$ ipython --no-banner

In [1]: import numpy as np

In [2]: np.set_printoptions(precision=1, suppress=True, linewidth=140, legacy="1.25")

In [3]: rd = lambda a: np.round(a, 1) + 0

In [4]: basis = np.array([[1.4, -0.3, -0.8]])

In [5]: rng = np.random.default_rng(211834)

In [6]: A = np.array([[1],
   ...:     [5],
   ...:     [4],
   ...:     [5],
   ...:     [4],
   ...:     [5],
   ...:     [0],
   ...:     [5],
   ...:     [1],
   ...:     [1],
   ...:     [5],
   ...:     [0],
   ...:     [1],
   ...:     [3],
   ...:     [0],
   ...:     [3]]) @ basis + 0.3 * rng.normal(size=(16, 3))

In [7]: print(rd(A))
[[ 1.9 -0.4 -0.8]
 [ 6.9 -1.3 -4.2]
 [ 5.5 -0.7 -3.2]
 [ 7.1 -1.4 -4.4]
 [ 5.  -0.9 -3.1]
 [ 6.9 -1.  -3.9]
 [ 0.3 -0.1 -0.1]
 [ 7.2 -1.4 -4.2]
 [ 2.  -0.5 -1. ]
 [ 1.6 -0.3 -1. ]
 [ 6.8 -1.9 -4.4]
 [-0.7 -0.2  0.8]
 [ 1.7  0.3 -0.8]
 [ 4.5 -0.4 -2.4]
 [ 0.5  0.   0.1]
 [ 3.8 -0.6 -2.5]]

In [8]: Xs = A - A.mean(axis=0)

In [9]: U, sv, VT = np.linalg.svd(Xs, full_matrices=False)

In [10]: print(np.searchsorted(np.cumsum(sv ** 2) / (sv ** 2).sum(), 0.9) + 1)
1

In [11]: print(rd(sv ** 2 / (sv ** 2).sum()))
[1. 0. 0.]

In [12]: print(rd(VT[0] * np.sign(VT[0, np.abs(VT[0]).argmax()])))
[ 0.8 -0.2 -0.5]

In [13]: print(np.abs(U[:, 0]).argmax())
11

In [14]: x = np.array([-4, -3, -4])

In [15]: y = A @ x

In [16]: print(rd(np.linalg.lstsq(A, y)[0]))
[-4. -3. -4.]

In [17]: print(rd(np.linalg.pinv(A) @ A))
[[1. 0. 0.]
 [0. 1. 0.]
 [0. 0. 1.]]

In [18]: print(rd(y))
[-3.1 -7.  -7.1 -6.7 -5.2 -9.1 -0.1 -8.1 -2.5 -1.5 -4.1  0.1 -4.4 -7.1 -2.6 -3.5]

In [19]: y = y + 0.1 * rng.normal(size=16)

In [20]: print(rd(y))
[-3.1 -7.2 -7.1 -6.7 -5.2 -9.2 -0.2 -8.1 -2.6 -1.5 -4.2  0.2 -4.3 -7.1 -2.6 -3.5]

In [21]: coef, *_ = np.linalg.lstsq(A, y)

In [22]: print(rd(coef))
[-4.  -2.9 -3.9]

In [23]: print(rd(A.T @ (y - A @ coef)))
[0. 0. 0.]

In [24]: print(rd(np.linalg.norm(y - A @ coef)))
0.2

In [25]: print(coef.round())
[-4. -3. -4.]

In [26]: F = np.loadtxt("block14.csv", delimiter=",")

In [27]: print(F)
[[5. 0. 0. 0. 0. 0.]
 [0. 6. 2. 2. 1. 1.]
 [0. 2. 9. 4. 2. 2.]
 [0. 2. 4. 9. 2. 2.]
 [0. 1. 2. 2. 6. 1.]
 [0. 1. 2. 2. 1. 6.]]

In [28]: x = np.array([3, 9, 0, 2, 3, 6])

In [29]: y = F @ x

In [30]: print(y)
[15. 67. 44. 54. 37. 52.]

In [31]: print(rd(np.linalg.solve(F, 2 * y)))
[ 6. 18.  0.  4.  6. 12.]

In [32]: print(rd(np.linalg.solve(F, y + F[:, 4])))
[3. 9. 0. 2. 4. 6.]

In [33]: print(rd(np.linalg.solve(F, y)))
[3. 9. 0. 2. 3. 6.]

In [34]: print(F @ F)
[[ 25.   0.   0.   0.   0.   0.]
 [  0.  46.  42.  42.  21.  21.]
 [  0.  42. 109.  84.  42.  42.]
 [  0.  42.  84. 109.  42.  42.]
 [  0.  21.  42.  42.  46.  21.]
 [  0.  21.  42.  42.  21.  46.]]

In [35]: print(np.allclose(F @ F.T, F.T @ F))
True

In [36]: print((F + F.T) / 2)
[[5. 0. 0. 0. 0. 0.]
 [0. 6. 2. 2. 1. 1.]
 [0. 2. 9. 4. 2. 2.]
 [0. 2. 4. 9. 2. 2.]
 [0. 1. 2. 2. 6. 1.]
 [0. 1. 2. 2. 1. 6.]]

In [37]: print(rd(np.linalg.matrix_power(F, 2)))
[[ 25.   0.   0.   0.   0.   0.]
 [  0.  46.  42.  42.  21.  21.]
 [  0.  42. 109.  84.  42.  42.]
 [  0.  42.  84. 109.  42.  42.]
 [  0.  21.  42.  42.  46.  21.]
 [  0.  21.  42.  42.  21.  46.]]

In [38]: D = np.linalg.norm(A[:, None] - A[None], axis=-1)

In [39]: print(D.mean(axis=1).argmax())
11

In [40]: print(rd(np.linalg.norm(A, axis=1)))
[2.1 8.2 6.5 8.5 5.9 8.  0.3 8.5 2.3 1.9 8.3 1.  1.9 5.1 0.5 4.6]

In [41]: other = np.linalg.inv(F)

In [42]: print(rd(F @ other))
[[1. 0. 0. 0. 0. 0.]
 [0. 1. 0. 0. 0. 0.]
 [0. 0. 1. 0. 0. 0.]
 [0. 0. 0. 1. 0. 0.]
 [0. 0. 0. 0. 1. 0.]
 [0. 0. 0. 0. 0. 1.]]

In [43]: print(rd(other))
[[0.2 0.  0.  0.  0.  0. ]
 [0.  0.2 0.  0.  0.  0. ]
 [0.  0.  0.2 0.  0.  0. ]
 [0.  0.  0.  0.2 0.  0. ]
 [0.  0.  0.  0.  0.2 0. ]
 [0.  0.  0.  0.  0.  0.2]]

In [44]: print(np.allclose(other, F.T))
False

In [45]: print((np.abs(other) > 1e-9).astype(int))
[[1 0 0 0 0 0]
 [0 1 1 1 1 1]
 [0 1 1 1 1 1]
 [0 1 1 1 1 1]
 [0 1 1 1 1 1]
 [0 1 1 1 1 1]]

In [46]: print(rd(np.linalg.cond(F)))
3.2

In [47]: m1 = np.loadtxt("dump.csv", delimiter=",")

In [48]: print(m1)
[[  0.9  -0.7   0.8   0.4   1.2  -0.4]
 [  1.3   0.1  -0.8  -0.7  -0.2   0.4]
 [  2.2   0.2  -0.7  -0.9   1.7  -0.2]
 [ -0.2   0.3  -1.    0.3  -1.3   0.3]
 [ -0.5  -0.8  -0.6   0.3  -1.2  -0.2]
 [  0.4   0.5   0.1  -1.5  -0.6   1. ]
 [  0.6   0.1  -1.2  -1.1   0.7   0.7]
 [  0.6   1.7   1.1  -1.   -2.2   0.3]
 [-20.   -6.    8.   30.    4.   12. ]
 [ -0.2  -0.3   1.2   1.3  -0.3   1.5]
 [  0.7   0.4   0.1   0.6  -2.1  -1.2]
 [  0.    1.5  -2.6   0.2  -1.4   0.3]
 [  0.8   0.    0.5  -0.1   1.8  -1. ]
 [  0.7  -0.5   2.1   0.    0.1   0.7]
 [ -0.1   1.1  -1.3   2.6   0.4   3.1]
 [  0.7  -0.4   0.1  -1.6  -1.1  -0.3]
 [  0.8  -1.   -0.8  -0.4   0.9   0.4]
 [  0.6  -0.6   1.2   0.9   0.1  -0.6]]

In [49]: D = np.linalg.norm(m1[:, None] - m1[None], axis=-1)

In [50]: print(D[6].round(6).argsort(kind="stable")[:4])
[ 6  1 16  5]

In [51]: print(D.mean(axis=1).argmax())
8

In [52]: print((D + 1e9 * np.eye(18)).round(6).argmin(axis=1))
[12  6 16  4  3 15  1  5 14 13  3  3  0 17  9  5  6  0]

In [53]: print(np.flatnonzero(D[6] < D.mean() / 2))
[ 0  1  2  3  4  5  6 11 12 15 16]

In [54]: print(D.shape)
(18, 18)

In [55]: print(np.unravel_index(D.round(6).argmax(), D.shape))
(2, 8)

In [56]: print(rd(D[6]))
[ 2.9  1.3  2.2  2.6  3.   2.   0.   4.1 40.6  3.7  4.   3.2  2.8  3.6  4.6  2.5  1.4  3.5]

In [57]: basis = m1[[2, 4]].astype(float)

In [58]: for _ in range(5):
    ...:     labels = np.linalg.norm(m1[:, None] - basis, axis=-1).argmin(axis=1)
    ...:     basis = np.array([m1[labels == j].mean(axis=0) for j in range(2)])
    ...: 

In [59]: print(labels)
[0 0 0 0 0 0 0 0 1 0 0 0 0 0 0 0 0 0]

In [60]: print(np.abs(basis[1] - basis[0]).argmax())
3

In [61]: print(np.bincount(labels))
[17  1]

In [62]: print(rd(basis))
[[  0.5   0.1  -0.1   0.   -0.2   0.3]
 [-20.   -6.    8.   30.    4.   12. ]]

In [63]: print(rd(np.linalg.norm(basis, axis=0)))
[20.  6.  8. 30.  4. 12.]

In [64]: print(rd(np.linalg.norm(basis[0], 1)), rd(np.linalg.norm(basis[0], np.inf)))
1.3 0.5

In [65]: print(rd(np.linalg.norm(basis[0] - basis[1])))
39.8

In [66]: print(rd(basis[0] @ basis[1]))
-11.0
